% python3 -q
>>> import numpy as np
>>> import numpy.linalg as la
>>> np.set_printoptions(suppress=True, linewidth=120)
>>> feats = np.array([[3, 4, 5, 6, 7],
...     [8, 9, 10, 11, 12],
...     [13, 14, 15, 16, 17],
...     [18, 19, 20, 21, 22],
...     [23, 24, 25, 26, 27],
...     [28, 29, 30, 31, 32],
...     [33, 34, 35, 36, 37],
...     [38, 39, 40, 41, 42],
...     [43, 44, 45, 46, 47],
...     [48, 49, 50, 51, 52],
...     [53, 54, 55, 56, 57],
...     [58, 59, 60, 61, 62]])
>>> np.allclose(feats[:-1].T @ la.lstsq(feats[:-1].T, feats[-1])[0], feats[-1])
True
>>> round(np.trace(la.pinv(feats) @ feats), 3)
np.float64(2.0)
>>> np.unique(feats.round(6), axis=0).shape
(12, 5)
>>> np.round(feats @ la.pinv(feats) @ feats, 3)
array([[ 3.,  4.,  5.,  6.,  7.],
       [ 8.,  9., 10., 11., 12.],
       [13., 14., 15., 16., 17.],
       [18., 19., 20., 21., 22.],
       [23., 24., 25., 26., 27.],
       [28., 29., 30., 31., 32.],
       [33., 34., 35., 36., 37.],
       [38., 39., 40., 41., 42.],
       [43., 44., 45., 46., 47.],
       [48., 49., 50., 51., 52.],
       [53., 54., 55., 56., 57.],
       [58., 59., 60., 61., 62.]])
>>> np.abs(np.diag(la.qr(feats)[1])) > 1e-9
array([ True,  True, False, False, False])
>>> arr = 0.9 ** np.abs(np.subtract.outer(np.arange(7), np.arange(7)))
>>> arr.round(3)
array([[1.   , 0.9  , 0.81 , 0.729, 0.656, 0.59 , 0.531],
       [0.9  , 1.   , 0.9  , 0.81 , 0.729, 0.656, 0.59 ],
       [0.81 , 0.9  , 1.   , 0.9  , 0.81 , 0.729, 0.656],
       [0.729, 0.81 , 0.9  , 1.   , 0.9  , 0.81 , 0.729],
       [0.656, 0.729, 0.81 , 0.9  , 1.   , 0.9  , 0.81 ],
       [0.59 , 0.656, 0.729, 0.81 , 0.9  , 1.   , 0.9  ],
       [0.531, 0.59 , 0.656, 0.729, 0.81 , 0.9  , 1.   ]])
>>> W1 = np.array([[0, 1, -2, 3, -3],
...     [1, -3, 1, 1, -1],
...     [0, 0, 2, 2, -2],
...     [-1, -3, 0, 0, -1],
...     [-1, -2, 0, 0, 1],
...     [3, -1, -3, -3, 3],
...     [0, 1, 1, -3, -3]])
>>> b = np.array([3, 0, 0, -5, 4])
>>> H = np.maximum(arr @ W1 + b, 0)
>>> np.round((H > 0).mean(axis=0), 3)
array([1.   , 0.   , 0.   , 0.   , 0.429])
>>> la.matrix_rank(H)
np.int64(2)
>>> basis = np.array([[-6, -8], [6, -5], [-5, -3], [5, 6], [5, 5]])
>>> (H @ basis).round(6).argmax(axis=1)
array([0, 0, 0, 0, 0, 0, 0])
>>> r0 = np.array([1, 2, -2, 2, 1])
>>> rng = np.random.default_rng(22817)
>>> K = np.outer(rng.normal(size=47), r0) + 0.1 * rng.normal(size=(47, 5))
>>> K.round(3)
array([[-0.507, -1.063,  1.216, -1.004, -0.411],
       [-0.605, -1.53 ,  1.427, -1.486, -0.74 ],
       [-1.814, -3.729,  3.744, -3.905, -1.894],
       [ 0.826,  1.63 , -1.701,  1.712,  0.945],
       [-0.275, -0.612,  0.626, -0.603, -0.432],
       [ 0.9  ,  1.657, -1.697,  1.676,  0.865],
       [ 0.739,  1.702, -1.852,  1.678,  0.737],
       [ 0.246,  0.641, -0.552,  0.543,  0.171],
       [ 1.369,  2.87 , -2.74 ,  2.935,  1.605],
       [ 0.227,  0.144, -0.208,  0.422,  0.173],
       [-0.218, -0.475,  0.555, -0.618, -0.3  ],
       [-0.383, -0.827,  0.849, -0.801, -0.558],
       [ 1.35 ,  2.724, -2.711,  2.457,  1.399],
       [ 0.864,  1.506, -1.513,  1.47 ,  0.744],
       [-0.19 , -0.595,  0.632, -0.638, -0.323],
       [ 1.262,  2.45 , -2.543,  2.6  ,  1.469],
       [-0.441, -0.792,  0.456, -0.32 , -0.392],
       [-0.474, -0.779,  0.837, -1.086, -0.391],
       [ 0.245,  0.543, -0.252,  0.66 ,  0.241],
       [-0.15 , -0.191,  0.248, -0.296, -0.147],
       [ 2.911,  6.113, -5.927,  5.818,  2.852],
       [ 0.633,  1.035, -1.2  ,  1.146,  0.791],
       [-0.134, -0.09 ,  0.078, -0.089, -0.047],
       [ 0.762,  1.227, -1.1  ,  1.284,  0.617],
       [ 1.248,  2.331, -2.303,  2.276,  1.27 ],
       [ 0.796,  1.605, -1.44 ,  1.441,  0.763],
       [ 0.372,  0.871, -0.742,  0.947,  0.32 ],
       [-1.11 , -2.076,  1.928, -2.07 , -1.205],
       [ 0.471,  0.981, -0.916,  1.056,  0.516],
       [ 0.55 ,  1.122, -0.937,  1.018,  0.423],
       [-0.438, -0.49 ,  0.774, -0.629, -0.344],
       [-0.148, -0.621,  0.404, -0.377, -0.284],
       [-1.71 , -3.243,  3.194, -3.157, -1.609],
       [ 1.089,  2.06 , -2.109,  2.253,  1.123],
       [-0.082, -0.36 ,  0.523, -0.545, -0.2  ],
       [-1.833, -3.812,  3.872, -3.635, -1.875],
       [ 0.065,  0.141, -0.029,  0.133,  0.077],
       [-0.241, -0.452,  0.5  , -0.496, -0.252],
       [ 0.782,  1.923, -2.015,  1.828,  0.88 ],
       [-0.205, -0.484,  0.785, -0.601, -0.208],
       [ 1.886,  3.784, -3.833,  3.683,  1.848],
       [ 0.521,  0.872, -0.804,  0.905,  0.58 ],
       [ 1.057,  1.853, -1.846,  1.728,  0.962],
       [-0.747, -1.496,  1.477, -1.5  , -0.814],
       [-1.246, -2.587,  2.407, -2.659, -1.257],
       [ 1.181,  2.261, -2.419,  2.193,  1.15 ],
       [ 0.538,  1.047, -0.883,  1.011,  0.341]])
>>> z = rng.permutation(5)
>>> M2 = K[:, z] * rng.choice([-1, 1], 5)
>>> M2.round(3)
array([[ 1.216, -0.411,  1.004,  1.063, -0.507],
       [ 1.427, -0.74 ,  1.486,  1.53 , -0.605],
       [ 3.744, -1.894,  3.905,  3.729, -1.814],
       [-1.701,  0.945, -1.712, -1.63 ,  0.826],
       [ 0.626, -0.432,  0.603,  0.612, -0.275],
       [-1.697,  0.865, -1.676, -1.657,  0.9  ],
       [-1.852,  0.737, -1.678, -1.702,  0.739],
       [-0.552,  0.171, -0.543, -0.641,  0.246],
       [-2.74 ,  1.605, -2.935, -2.87 ,  1.369],
       [-0.208,  0.173, -0.422, -0.144,  0.227],
       [ 0.555, -0.3  ,  0.618,  0.475, -0.218],
       [ 0.849, -0.558,  0.801,  0.827, -0.383],
       [-2.711,  1.399, -2.457, -2.724,  1.35 ],
       [-1.513,  0.744, -1.47 , -1.506,  0.864],
       [ 0.632, -0.323,  0.638,  0.595, -0.19 ],
       [-2.543,  1.469, -2.6  , -2.45 ,  1.262],
       [ 0.456, -0.392,  0.32 ,  0.792, -0.441],
       [ 0.837, -0.391,  1.086,  0.779, -0.474],
       [-0.252,  0.241, -0.66 , -0.543,  0.245],
       [ 0.248, -0.147,  0.296,  0.191, -0.15 ],
       [-5.927,  2.852, -5.818, -6.113,  2.911],
       [-1.2  ,  0.791, -1.146, -1.035,  0.633],
       [ 0.078, -0.047,  0.089,  0.09 , -0.134],
       [-1.1  ,  0.617, -1.284, -1.227,  0.762],
       [-2.303,  1.27 , -2.276, -2.331,  1.248],
       [-1.44 ,  0.763, -1.441, -1.605,  0.796],
       [-0.742,  0.32 , -0.947, -0.871,  0.372],
       [ 1.928, -1.205,  2.07 ,  2.076, -1.11 ],
       [-0.916,  0.516, -1.056, -0.981,  0.471],
       [-0.937,  0.423, -1.018, -1.122,  0.55 ],
       [ 0.774, -0.344,  0.629,  0.49 , -0.438],
       [ 0.404, -0.284,  0.377,  0.621, -0.148],
       [ 3.194, -1.609,  3.157,  3.243, -1.71 ],
       [-2.109,  1.123, -2.253, -2.06 ,  1.089],
       [ 0.523, -0.2  ,  0.545,  0.36 , -0.082],
       [ 3.872, -1.875,  3.635,  3.812, -1.833],
       [-0.029,  0.077, -0.133, -0.141,  0.065],
       [ 0.5  , -0.252,  0.496,  0.452, -0.241],
       [-2.015,  0.88 , -1.828, -1.923,  0.782],
       [ 0.785, -0.208,  0.601,  0.484, -0.205],
       [-3.833,  1.848, -3.683, -3.784,  1.886],
       [-0.804,  0.58 , -0.905, -0.872,  0.521],
       [-1.846,  0.962, -1.728, -1.853,  1.057],
       [ 1.477, -0.814,  1.5  ,  1.496, -0.747],
       [ 2.407, -1.257,  2.659,  2.587, -1.246],
       [-2.419,  1.15 , -2.193, -2.261,  1.181],
       [-0.883,  0.341, -1.011, -1.047,  0.538]])
>>> Uu, _, Vt = la.svd(K.T @ M2)
>>> np.round(Uu @ Vt, 3) + 0
array([[ 0.,  0.,  0.,  0.,  1.],
       [ 0.,  0.,  0., -1.,  0.],
       [ 1.,  0.,  0.,  0.,  0.],
       [ 0.,  0., -1.,  0.,  0.],
       [ 0.,  1.,  0.,  0.,  0.]])
